>>> import numpy as np
>>> np.set_printoptions(suppress=True, linewidth=100)
>>> tidy = lambda a: np.round(a, 3) + 0
>>> mat = np.load("m.npy")
>>> mat
array([[ -2,  -9,   5,  -8,   3,   7,   8,  -9],
       [ -9, -12,   0,   0,  -3,   8,   7,  -8],
       [-11, -21,   0,  -1,   4,   4,   7, -14],
       [-11, -26,   5,   5,   1,  13,  16, -18],
       [ -4, -26,  11,  10,   1,  12,  11, -23],
       [  2, -19,   4,  12,  -2,  11,   9, -14],
       [ 10, -11,  13,   4,  -3,   3,  10,  -5],
       [ 14,  -4,  22,   8,  -9,   4,   5, -14],
       [  5,  -7,  31,   2,  -9,   1,   2, -22],
       [  4, -10,  26,  11, -18,   8,   0, -22],
       [  0,  -3,  23,  19, -22,   9,   5, -17],
       [ -3,   1,  30,  10, -21,   8,   7, -11],
       [ -9,   7,  31,   3, -27,   6,   9, -19],
       [ -3,  16,  34,   8, -18,  10,  18, -22],
       [  1,  10,  28,  12, -15,   8,  26, -15],
       [ -5,  17,  29,  17, -20,  11,  33, -20],
       [  2,  15,  28,  10, -27,  18,  41, -19],
       [ 11,  24,  20,  19, -36,  13,  39, -11],
       [ 17,  22,  24,  24, -39,   6,  45,  -6],
       [ 10,  25,  26,  26, -36,   4,  40,  -8],
       [ 10,  21,  19,  22, -30,  -3,  33,  -8],
       [  3,  15,  10,  25, -21,  -7,  39,  -1],
       [ -6,  14,  12,  17, -17,  -6,  43,   5]])
>>> rng = np.random.default_rng(795304)
>>> Y = mat + rng.integers(-2, 3, (23, 1)) @ rng.integers(-2, 3, (1, 8))
>>> Y
array([[  0, -11,   5, -10,   5,   3,  10, -13],
       [ -7, -14,   0,  -2,  -1,   4,   9, -12],
       [-11, -21,   0,  -1,   4,   4,   7, -14],
       [-12, -25,   5,   6,   0,  15,  15, -16],
       [ -5, -25,  11,  11,   0,  14,  10, -21],
       [  0, -17,   4,  14,  -4,  15,   7, -10],
       [ 10, -11,  13,   4,  -3,   3,  10,  -5],
       [ 15,  -5,  22,   7,  -8,   2,   6, -16],
       [  7,  -9,  31,   0,  -7,  -3,   4, -26],
       [  6, -12,  26,   9, -16,   4,   2, -26],
       [ -1,  -2,  23,  20, -23,  11,   4, -15],
       [ -4,   2,  30,  11, -22,  10,   6,  -9],
       [ -9,   7,  31,   3, -27,   6,   9, -19],
       [ -3,  16,  34,   8, -18,  10,  18, -22],
       [  0,  11,  28,  13, -16,  10,  25, -13],
       [ -4,  16,  29,  16, -19,   9,  34, -22],
       [  1,  16,  28,  11, -28,  20,  40, -17],
       [ 13,  22,  20,  17, -34,   9,  41, -15],
       [ 15,  24,  24,  26, -41,  10,  43,  -2],
       [ 12,  23,  26,  24, -34,   0,  42, -12],
       [ 10,  21,  19,  22, -30,  -3,  33,  -8],
       [  5,  13,  10,  23, -19, -11,  41,  -5],
       [ -4,  12,  12,  15, -15, -10,  45,   1]])
>>> np.linalg.matrix_rank(Y - mat, tol=1e-8)
np.int64(1)
>>> feats = np.loadtxt("out9.csv", delimiter=",")
>>> feats
array([[-2.,  0.,  0., -2.,  2.],
       [ 0., -2.,  0.,  0., -2.],
       [ 0.,  0., -2.,  0.,  0.],
       [-2.,  0.,  0., -2.,  0.],
       [ 2., -2.,  0.,  0., -2.]])
>>> ev, evecs = np.linalg.eigvalsh(feats)
Traceback (most recent call last):
  File "<python-input-11>", line 1, in <module>
    ev, evecs = np.linalg.eigvalsh(feats)
    ^^^^^^^^^
ValueError: too many values to unpack (expected 2)
>>> ev, evecs = np.linalg.eigh(feats)
>>> tidy(ev.sum()), np.trace(feats)
(np.float64(-10.0), np.float64(-10.0))
>>> np.unique(ev.round(6) + 0, return_counts=True)[1]
array([1, 1, 1, 1, 1])
>>> arr = np.load("mat.npy")
>>> arr
array([[-2,  0,  2,  0,  0,  0,  0,  0,  0],
       [ 0, -2,  0,  0,  0, -1,  0, -2,  0],
       [ 0, -9,  0, -8,  0,  8, -9,  0,  0],
       [ 0,  6,  0,  0,  0,  0,  5,  0,  0],
       [-2,  0,  0,  2,  0,  0,  0,  0,  0],
       [ 0,  0,  0,  8,  0,  5,  2,  0,  0],
       [ 0,  0,  0,  0,  0, -6,  9,  0,  0]])
>>> Y = arr + rng.integers(-2, 3, (7, 1)) @ rng.integers(-2, 3, (1, 9))
>>> Y
array([[-1, -2,  2,  1,  1, -1, -1, -2,  1],
       [ 1, -4,  0,  1,  1, -2, -1, -4,  1],
       [ 0, -9,  0, -8,  0,  8, -9,  0,  0],
       [ 1,  4,  0,  1,  1, -1,  4, -2,  1],
       [-4,  4,  0,  0, -2,  2,  2,  4, -2],
       [ 0,  0,  0,  8,  0,  5,  2,  0,  0],
       [-1,  2,  0, -1, -1, -5, 10,  2, -1]])
>>> np.abs(Y - arr).sum(axis=1)
array([10, 10,  0, 10, 20,  0, 10])
>>> Y.shape
(7, 9)
>>> tidy(np.linalg.norm(Y))
np.float64(26.153)
>>> np.linalg.rank(Y)
Traceback (most recent call last):
  File "<python-input-22>", line 1, in <module>
    np.linalg.rank(Y)
    ^^^^^^^^^^^^^^
AttributeError: module 'numpy.linalg' has no attribute 'rank'
>>> np.abs(Y).max()
np.int64(10)
>>> Y[:, 9]
Traceback (most recent call last):
  File "<python-input-24>", line 1, in <module>
    Y[:, 9]
    ~^^^^^^
IndexError: index 9 is out of bounds for axis 1 with size 9
>>> np.linalg.matrix_rank(Y)
np.int64(7)
>>> tidy(np.linalg.svd(Y, compute_uv=False))
array([20.384, 10.491, 10.033,  5.68 ,  3.981,  2.806,  1.335])
>>> np.unravel_index(np.abs(Y).argmax(), Y.shape)
(np.int64(6), np.int64(6))
